>>> import numpy as np
>>> from numpy import linalg as LA
>>> np.set_printoptions(precision=3, suppress=True, linewidth=200)
>>> def rnd(a):
...     return np.round(a, 3) + 0
... 
>>> X = np.load("a.npy")
>>> X
array([[1.   , 0.5  , 0.25 , 0.125, 0.062, 0.031, 0.016],
       [0.5  , 1.   , 0.5  , 0.25 , 0.125, 0.062, 0.031],
       [0.25 , 0.5  , 1.   , 0.5  , 0.25 , 0.125, 0.062],
       [0.125, 0.25 , 0.5  , 1.   , 0.5  , 0.25 , 0.125],
       [0.062, 0.125, 0.25 , 0.5  , 1.   , 0.5  , 0.25 ],
       [0.031, 0.062, 0.125, 0.25 , 0.5  , 1.   , 0.5  ],
       [0.016, 0.031, 0.062, 0.125, 0.25 , 0.5  , 1.   ]])
>>> other = np.array([[9, 3, -8],
...     [0, 2, -1],
...     [-9, 1, 9],
...     [5, 6, -5],
...     [-7, 3, 7],
...     [9, -8, 7],
...     [-4, -4, 5]])
>>> rnd(np.einsum("ij->j", X))
array([1.984, 2.468, 2.687, 2.75 , 2.687, 2.468, 1.984])
>>> np.vstack([X, other.T]).shape
(10, 7)
>>> rnd(np.einsum("ij,ij->i", X, X))
array([1.333, 1.583, 1.644, 1.656, 1.644, 1.583, 1.333])
>>> LA.matrix_rank(np.vstack([X, other.T]))
np.int64(7)
>>> r0, v = X[4], X[1]
>>> rnd(r0 @ v)
np.float64(0.57)
>>> p = (r0 @ v) / (r0 @ r0) * r0
>>> print(rnd(p))
[0.021 0.043 0.087 0.173 0.346 0.173 0.087]
>>> print(LA.matrix_rank(np.outer(r0, v)))
1
>>> rnd(LA.norm(r0 + v) ** 2 + LA.norm(r0 - v) ** 2)
np.float64(6.455)
>>> evals, V = LA.eigh(X)
>>> x = np.array([4, 1, 2, -4, 3, 1, -2])
>>> rnd(V * np.maximum(evals, 0) @ V.T)
array([[1.   , 0.5  , 0.25 , 0.125, 0.062, 0.031, 0.016],
       [0.5  , 1.   , 0.5  , 0.25 , 0.125, 0.062, 0.031],
       [0.25 , 0.5  , 1.   , 0.5  , 0.25 , 0.125, 0.062],
       [0.125, 0.25 , 0.5  , 1.   , 0.5  , 0.25 , 0.125],
       [0.062, 0.125, 0.25 , 0.5  , 1.   , 0.5  , 0.25 ],
       [0.031, 0.062, 0.125, 0.25 , 0.5  , 1.   , 0.5  ],
       [0.016, 0.031, 0.062, 0.125, 0.25 , 0.5  , 1.   ]])
>>> print(rnd(x @ X @ x / (x @ x)), rnd(evals[0]), rnd(evals[-1]))
0.75 0.347 2.493
>>> rnd(LA.eigvalsh(X[1:, 1:]))
array([0.352, 0.417, 0.556, 0.846, 1.436, 2.393])
>>> x = np.ones(7)
>>> for _ in range(6):
...     x = X @ x
...     x /= LA.norm(x)
...     print(round(x @ X @ x, 3))
... 
2.484
2.492
2.493
2.493
2.493
2.493
>>> rnd(LA.eigvalsh(X)[-1])
np.float64(2.493)
>>> E = np.loadtxt("mat.csv", delimiter=",")
>>> print(E)
[[-2.142  0.7   -1.1    1.6  ]
 [ 1.313 -0.1    0.7    0.5  ]
 [ 2.184  0.3    1.1    1.1  ]
 [-1.594  0.1   -0.8   -0.9  ]
 [-2.314 -0.2   -1.2    0.1  ]
 [ 0.115  0.7    0.1   -1.3  ]
 [-1.588  0.    -0.8    0.   ]
 [-3.319 -1.    -1.6    0.9  ]
 [-0.55   1.7   -0.3    0.2  ]
 [ 1.014 -1.8    0.5   -0.4  ]
 [ 0.035 -1.5    0.     0.6  ]
 [-1.985 -1.6   -1.     0.3  ]
 [ 4.716 -2.3    2.3   -0.5  ]
 [-0.771  1.7   -0.4    1.9  ]
 [-0.126 -0.3   -0.1   -2.3  ]
 [ 1.198 -0.4    0.6   -0.6  ]
 [-1.681  0.    -0.8    0.3  ]
 [ 3.384  1.6    1.7   -1.3  ]
 [ 5.483  0.4    2.7   -0.4  ]
 [-1.302 -0.5   -0.7   -0.7  ]
 [ 0.741  1.6    0.4   -1.1  ]
 [ 2.047 -0.8    1.    -0.4  ]
 [-1.023  1.    -0.5    0.5  ]
 [ 1.164  0.2    0.6   -0.1  ]
 [-0.95  -0.5   -0.5    0.4  ]
 [ 2.957  0.5    1.5    0.9  ]]
>>> lab = E[:, 1] > np.median(E[:, 1])
>>> r0 = E[lab].mean(axis=0) - E[~lab].mean(axis=0)
>>> lab.astype(int)
array([1, 0, 1, 1, 0, 1, 0, 0, 1, 0, 0, 0, 0, 1, 0, 0, 0, 1, 1, 0, 1, 0, 1, 1, 0, 1])
>>> rnd(r0)
array([1.039, 1.661, 0.531, 0.22 ])
>>> print(((E - E.mean(axis=0)) @ r0 > 0).astype(int))
[0 1 1 0 0 1 0 0 1 0 0 0 1 1 0 1 0 1 1 0 1 1 1 1 0 1]
>>> print(np.argsort(-np.abs(r0).round(6), kind="stable"))
[1 0 2 3]
>>> U, s, vt = LA.svd(E)
>>> np.argmax(s[:-1] / (s[1:] + 1e-6)) + 1
np.int64(3)
>>> other = U[:, :3] @ np.diag(s[:3]) @ vt[:3]
>>> rnd(LA.norm(E - other, 2)), rnd(s[3])
(np.float64(0.134), np.float64(0.134))
>>> rnd(np.abs(E - other).max())
np.float64(0.046)
>>> rnd(LA.norm(E - other) / LA.norm(E))
np.float64(0.009)
>>> cent = E[[16, 23]].astype(float)
>>> for _ in range(5):
...     lab = LA.norm(E[:, None] - cent, axis=-1).argmin(axis=1)
...     cent = np.array([E[lab == j].mean(axis=0) for j in range(2)])
... 
>>> lab
array([0, 1, 1, 0, 0, 1, 0, 0, 0, 1, 0, 0, 1, 0, 1, 1, 0, 1, 1, 0, 1, 1, 0, 1, 0, 1])
>>> rnd(cent)
array([[-1.476, -0.008, -0.746,  0.4  ],
       [ 2.015, -0.031,  1.008, -0.454]])
>>> rng = np.random.default_rng(801166)
>>> lab = rng.permutation(4)
>>> other = E[:, lab] * rng.choice([-1, 1], 4)
>>> other
array([[ 0.7  , -1.6  ,  2.142,  1.1  ],
       [-0.1  , -0.5  , -1.313, -0.7  ],
       [ 0.3  , -1.1  , -2.184, -1.1  ],
       [ 0.1  ,  0.9  ,  1.594,  0.8  ],
       [-0.2  , -0.1  ,  2.314,  1.2  ],
       [ 0.7  ,  1.3  , -0.115, -0.1  ],
       [ 0.   , -0.   ,  1.588,  0.8  ],
       [-1.   , -0.9  ,  3.319,  1.6  ],
       [ 1.7  , -0.2  ,  0.55 ,  0.3  ],
       [-1.8  ,  0.4  , -1.014, -0.5  ],
       [-1.5  , -0.6  , -0.035, -0.   ],
       [-1.6  , -0.3  ,  1.985,  1.   ],
       [-2.3  ,  0.5  , -4.716, -2.3  ],
       [ 1.7  , -1.9  ,  0.771,  0.4  ],
       [-0.3  ,  2.3  ,  0.126,  0.1  ],
       [-0.4  ,  0.6  , -1.198, -0.6  ],
       [ 0.   , -0.3  ,  1.681,  0.8  ],
       [ 1.6  ,  1.3  , -3.384, -1.7  ],
       [ 0.4  ,  0.4  , -5.483, -2.7  ],
       [-0.5  ,  0.7  ,  1.302,  0.7  ],
       [ 1.6  ,  1.1  , -0.741, -0.4  ],
       [-0.8  ,  0.4  , -2.047, -1.   ],
       [ 1.   , -0.5  ,  1.023,  0.5  ],
       [ 0.2  ,  0.1  , -1.164, -0.6  ],
       [-0.5  , -0.4  ,  0.95 ,  0.5  ],
       [ 0.5  , -0.9  , -2.957, -1.5  ]])
>>> U, _, vt = LA.svd(E.T @ other)
>>> lab
array([1, 3, 0, 2])
>>> rnd(LA.lstsq(E, other)[0])
array([[ 0.,  0., -1.,  0.],
       [ 1.,  0.,  0.,  0.],
       [ 0.,  0.,  0., -1.],
       [ 0., -1.,  0.,  0.]])
